>>> import numpy as np
>>> np.set_printoptions(precision=4, suppress=True, linewidth=160)
>>> K = np.loadtxt("layer13.csv", delimiter=",")
>>> print(K)
[[ 0. -2.  3.  0. -1. -3. -2.  2. -3.  5.  3.  5.  0.  4.  1.]
 [ 1.  0. -2.  3.  0. -1. -3. -2.  2. -3.  5.  3.  5.  0.  4.]
 [ 4.  1.  0. -2.  3.  0. -1. -3. -2.  2. -3.  5.  3.  5.  0.]
 [ 0.  4.  1.  0. -2.  3.  0. -1. -3. -2.  2. -3.  5.  3.  5.]
 [ 5.  0.  4.  1.  0. -2.  3.  0. -1. -3. -2.  2. -3.  5.  3.]
 [ 3.  5.  0.  4.  1.  0. -2.  3.  0. -1. -3. -2.  2. -3.  5.]
 [ 5.  3.  5.  0.  4.  1.  0. -2.  3.  0. -1. -3. -2.  2. -3.]
 [-3.  5.  3.  5.  0.  4.  1.  0. -2.  3.  0. -1. -3. -2.  2.]
 [ 2. -3.  5.  3.  5.  0.  4.  1.  0. -2.  3.  0. -1. -3. -2.]
 [-2.  2. -3.  5.  3.  5.  0.  4.  1.  0. -2.  3.  0. -1. -3.]
 [-3. -2.  2. -3.  5.  3.  5.  0.  4.  1.  0. -2.  3.  0. -1.]
 [-1. -3. -2.  2. -3.  5.  3.  5.  0.  4.  1.  0. -2.  3.  0.]
 [ 0. -1. -3. -2.  2. -3.  5.  3.  5.  0.  4.  1.  0. -2.  3.]
 [ 3.  0. -1. -3. -2.  2. -3.  5.  3.  5.  0.  4.  1.  0. -2.]
 [-2.  3.  0. -1. -3. -2.  2. -3.  5.  3.  5.  0.  4.  1.  0.]]
>>> print((K @ K)[0])
[-40.  -7. -42. -11. -13.  75.  16.  49.  15.  76. -15.  42.   4.  31. -36.]
>>> print(K @ (-1.0) ** np.arange(15))
[-10.  12.  -4.   4.   6.   0.  10. -16.  20. -24.  18. -20.  20. -14.  10.]
>>> print(np.sort(np.abs(np.fft.fft(K[0]))), np.sort(np.linalg.svd(K, compute_uv=False)))
[ 3.      3.      3.3334  3.3334  6.8475  6.8475  9.4661  9.4661 11.7693 11.7693 12.     15.387  15.387  16.313  16.313 ] [ 3.      3.      3.3334  3.3334  6.8475  6.8475  9.4661  9.4661 11.7693 11.7693 12.     15.387  15.387  16.313  16.313 ]
>>> print(K @ np.ones(15))
[12. 12. 12. 12. 12. 12. 12. 12. 12. 12. 12. 12. 12. 12. 12.]
>>> print(np.allclose(K @ K.T, K.T @ K))
True
>>> x = np.array([3, 3, 0, 3, 1, 3, -3, 2, -3, -1, -1, -2, -2, 0, 3])
>>> print(np.einsum("ij,j->i", K, x))
[-12.   2.   0.  37.  22.  68.  20.  47.  -4.  25. -43.   6. -37.  -7. -52.]
>>> print(K @ np.eye(15)[2])
[ 3. -2.  0.  1.  4.  0.  5.  3.  5. -3.  2. -2. -3. -1.  0.]
>>> print(K @ x)
[-12.   2.   0.  37.  22.  68.  20.  47.  -4.  25. -43.   6. -37.  -7. -52.]
>>> print(np.sign((K @ x).round(6)))
[-1.  1.  0.  1.  1.  1.  1.  1. -1.  1. -1.  1. -1. -1. -1.]
>>> print(K @ np.ones(15))
[12. 12. 12. 12. 12. 12. 12. 12. 12. 12. 12. 12. 12. 12. 12.]
>>> rng = np.random.default_rng(44254)
>>> labels = rng.permutation(15)
>>> print(labels)
[ 6  4  2  3  5  7 11 12  1  9 14  0 10 13  8]
>>> out = K[labels][:, labels]
>>> print(np.sort(np.abs(np.linalg.eigvals(out))))
[ 3.      3.      3.3334  3.3334  6.8475  6.8475  9.4661  9.4661 11.7693 11.7693 12.     15.387  15.387  16.313  16.313 ]
>>> print(np.trace(out))
0.0
>>> m1 = np.load("test14.npy")
>>> print(m1)
[[-1 -1 -1 -1 -1 -1 -1 -1]
 [-1 -2 -2 -2 -2 -2 -2 -2]
 [-1 -2 -3 -3 -3 -3 -3 -3]
 [-1 -2 -3 -4 -4 -4 -4 -4]
 [-1 -2 -3 -4 -5 -5 -5 -5]
 [-1 -2 -3 -4 -5 -6 -6 -6]
 [-1 -2 -3 -4 -5 -6 -7 -7]
 [-1 -2 -3 -4 -5 -6 -7 -8]]
>>> ev, vecs = np.linalg.eigh(m1)
>>> x = np.array([2, 1, 0, 2, 2, 2, 0, 0])
>>> print(np.abs(m1).sum(axis=1).max(), round(np.abs(ev).max(), 4))
36 29.3653
>>> out = K / np.sqrt((K ** 2).mean(axis=1, keepdims=True))
>>> print(np.linalg.matrix_rank(out) == np.linalg.matrix_rank(K))
True
>>> print(out[11])
[-0.3596 -1.0788 -0.7192  0.7192 -1.0788  1.798   1.0788  1.798   0.      1.4384  0.3596  0.     -0.7192  1.0788  0.    ]
>>> ev, vecs = np.linalg.eigvalsh(m1)
Traceback (most recent call last):
  File "<python-input-29>", line 1, in <module>
    ev, vecs = np.linalg.eigvalsh(m1)
    ^^^^^^^^
ValueError: too many values to unpack (expected 2)
>>> ev, vecs = np.linalg.eigh(m1)
>>> print((ev > 1e-8).sum(), (ev < -1e-8).sum())
0 8
>>> print(np.round(vecs.T @ vecs, 4) + 0)
[[1. 0. 0. 0. 0. 0. 0. 0.]
 [0. 1. 0. 0. 0. 0. 0. 0.]
 [0. 0. 1. 0. 0. 0. 0. 0.]
 [0. 0. 0. 1. 0. 0. 0. 0.]
 [0. 0. 0. 0. 1. 0. 0. 0.]
 [0. 0. 0. 0. 0. 1. 0. 0.]
 [0. 0. 0. 0. 0. 0. 1. 0.]
 [0. 0. 0. 0. 0. 0. 0. 1.]]
>>> print(np.unique(ev.round(6) + 0, return_counts=True)[1])
[1 1 1 1 1 1 1 1]
>>> print(np.linalg.svd(m1, compute_uv=False))
[29.3653  3.3382  1.2583  0.6884  0.4578  0.3458  0.2875  0.2587]
>>> print(np.linalg.eigvalsh(m1 + -1 * np.eye(8)))
[-30.3653  -4.3382  -2.2583  -1.6884  -1.4578  -1.3458  -1.2875  -1.2587]
>>> print(np.round(vecs.T @ m1 @ vecs, 4) + 0)
[[-29.3653   0.       0.       0.       0.       0.       0.       0.    ]
 [  0.      -3.3382   0.       0.       0.       0.       0.       0.    ]
 [  0.       0.      -1.2583   0.       0.       0.       0.       0.    ]
 [  0.       0.       0.      -0.6884   0.       0.       0.       0.    ]
 [  0.       0.       0.       0.      -0.4578   0.       0.       0.    ]
 [  0.       0.       0.       0.       0.      -0.3458   0.       0.    ]
 [  0.       0.       0.       0.       0.       0.      -0.2875   0.    ]
 [  0.       0.       0.       0.       0.       0.       0.      -0.2587]]
>>> print(vecs @ np.diag(ev) @ vecs.T)
[[-1. -1. -1. -1. -1. -1. -1. -1.]
 [-1. -2. -2. -2. -2. -2. -2. -2.]
 [-1. -2. -3. -3. -3. -3. -3. -3.]
 [-1. -2. -3. -4. -4. -4. -4. -4.]
 [-1. -2. -3. -4. -5. -5. -5. -5.]
 [-1. -2. -3. -4. -5. -6. -6. -6.]
 [-1. -2. -3. -4. -5. -6. -7. -7.]
 [-1. -2. -3. -4. -5. -6. -7. -8.]]
>>> f = np.array([3, -2])
>>> print(np.cross(m1[6, :3], m1[0, :3]))
[-1  2 -1]
>>> print(np.array([np.convolve(row, f, "same") for row in m1]))
[[ -3  -1  -1  -1  -1  -1  -1  -1]
 [ -3  -4  -2  -2  -2  -2  -2  -2]
 [ -3  -4  -5  -3  -3  -3  -3  -3]
 [ -3  -4  -5  -6  -4  -4  -4  -4]
 [ -3  -4  -5  -6  -7  -5  -5  -5]
 [ -3  -4  -5  -6  -7  -8  -6  -6]
 [ -3  -4  -5  -6  -7  -8  -9  -7]
 [ -3  -4  -5  -6  -7  -8  -9 -10]]
>>> print(np.correlate(m1[6], m1[0], "full"))
[ 1  3  6 10 15 21 28 35 34 32 29 25 20 14  7]
>>> out = np.array([[2, -1], [3, 1], [0, -1], [-2, 3], [-1, 2], [2, 3], [1, 3], [2, 3]])
>>> print(np.linalg.matrix_rank(m1 @ out))
2
>>> print(np.einsum("ik,kj->ij", m1, out))
[[ -7 -13]
 [-12 -27]
 [-14 -40]
 [-16 -54]
 [-20 -65]
 [-25 -74]
 [-28 -80]
 [-30 -83]]
>>> feats = np.loadtxt("arr.csv", delimiter=",")
>>> print(feats)
[[ 0.258   0.0722  0.1512  0.3138 -0.8501  0.2296  0.1774]
 [ 0.4729  0.5508  0.5709 -0.3098  0.1364 -0.1772  0.0324]
 [-0.6019 -0.1208  0.6427 -0.207  -0.0529  0.4041 -0.0335]
 [ 0.129   0.3588 -0.0839  0.441   0.3899  0.7029 -0.0837]
 [ 0.5589 -0.6921  0.2196 -0.0806  0.119   0.2261 -0.2977]
 [ 0.129   0.0003 -0.3473 -0.6649 -0.0506  0.4367  0.4768]
 [-0.043   0.2629 -0.2495 -0.3457 -0.2952  0.1291 -0.8021]]
>>> out = feats / np.sqrt((feats ** 2).mean(axis=1, keepdims=True))
>>> print(np.linalg.norm(out, axis=1))
[2.6458 2.6458 2.6458 2.6458 2.6458 2.6458 2.6458]
>>> print(np.linalg.matrix_rank(out) == np.linalg.matrix_rank(feats))
True
>>> print(round(np.linalg.norm(feats, 2), 4))
1.0
>>> print(np.round(np.linalg.norm(feats, "nuc"), 4))
7.0
>>> print(round(feats[2] @ feats[3], 4))
-0.0
>>> print(round(np.linalg.norm(feats) ** 2 / np.linalg.norm(feats, 2) ** 2, 4))
7.0
>>> print(round(float(np.linalg.norm(feats, 1)), 4), round(float(np.linalg.norm(feats, np.inf)), 4))
2.3629 2.2504
>>> print(round(np.linalg.norm(feats[2], 1), 4), round(np.linalg.norm(feats[2], np.inf), 4))
2.0628 0.6427
>>> x = np.array([-3, 3, -2, 2, -3, -1, -3])
>>> print(np.sort(np.abs(np.degrees(np.angle(np.linalg.eigvals(feats))))))
[ 26.6247  26.6247  56.9748  56.9748  96.6577  96.6577 180.    ]
>>> print(np.linalg.inv(feats))
[[ 0.258   0.4729 -0.6019  0.129   0.5589  0.129  -0.043 ]
 [ 0.0722  0.5508 -0.1208  0.3588 -0.6921  0.0003  0.2629]
 [ 0.1512  0.5709  0.6427 -0.0839  0.2196 -0.3473 -0.2495]
 [ 0.3138 -0.3098 -0.207   0.441  -0.0806 -0.6649 -0.3457]
 [-0.8501  0.1364 -0.0529  0.3899  0.119  -0.0506 -0.2952]
 [ 0.2296 -0.1772  0.4041  0.7029  0.2261  0.4367  0.1291]
 [ 0.1774  0.0324 -0.0335 -0.0837 -0.2977  0.4768 -0.8021]]
